$ ipython --no-banner

In [1]: import numpy as np

In [2]: np.set_printoptions(suppress=True, linewidth=160)

In [3]: A = np.load("out9.npy")

In [4]: A
Out[4]: 
array([[ 3., -2.,  2., -1.],
       [ 0.,  1.,  1.,  0.],
       [ 0.,  1.,  2.,  2.],
       [ 0.,  1.,  2.,  0.]])

In [5]: w, evecs = np.linalg.eig(A)

In [6]: np.round(np.prod(w), 4)
Out[6]: np.float64(-6.0)

In [7]: np.round(np.sort(np.linalg.eigvals(np.linalg.inv(A))), 4)
Out[7]: array([-0.8733,  0.2725,  0.3333,  2.1007])

In [8]: u = np.array([-3, 3, -3, -2])

In [9]: M2 = A + np.outer(u, np.eye(4)[0])

In [10]: np.linalg.matrix_rank(np.linalg.inv(M2) - np.linalg.inv(A), tol=1e-8)
Out[10]: np.int64(1)

In [11]: print(np.round(np.linalg.det(M2) / np.linalg.det(A), 4), round(1 + np.linalg.solve(A, u)[0], 4))
8.5 8.5

In [12]: print(np.linalg.matrix_rank(M2 - A))
1

In [13]: x = np.array([0, 2, 1, 2])

In [14]: y = A @ x

In [15]: b, lr = np.zeros(4), 1 / np.linalg.norm(A, 2) ** 2

In [16]: for i in range(15):
    ...:     b -= lr * A.T @ (A @ b - y)
    ...:     if i % 5 == 0: print(i, round(np.linalg.norm(A @ b - y), 4))
    ...: 
0 2.7593
5 0.5297
10 0.3731

In [17]: print(b.round(4))
[-0.6717  1.4842  1.3841  1.8142]

In [18]: np.round(np.linalg.cond(A), 4)
Out[18]: np.float64(15.616)

In [19]: round(float(np.linalg.det(A)), 4)
Out[19]: -6.0

In [20]: round(np.abs(np.linalg.eigvals(A)).max(), 4)
Out[20]: np.float64(3.6691)

In [21]: print(np.allclose(A @ A.T, A.T @ A))
False

In [22]: np.allclose(A, A.T)
Out[22]: False

In [23]: t3 = np.stack([A, 3 * A, A[::-1]])

In [24]: np.round(np.linalg.norm(t3, axis=(1, 2)), 4)
Out[24]: array([ 5.831 , 17.4929,  5.831 ])

In [25]: np.einsum("bij,cij->bc", t3, t3)
Out[25]: 
array([[ 34., 102.,  10.],
       [102., 306.,  30.],
       [ 10.,  30.,  34.]])

In [26]: print(np.round(np.linalg.det(t3), 4))
[  -6. -486.   -6.]

In [27]: np.linalg.matrix_rank(t3)
Out[27]: array([4, 4, 4])

In [28]: (t3 @ A.T).shape
Out[28]: (3, 4, 4)
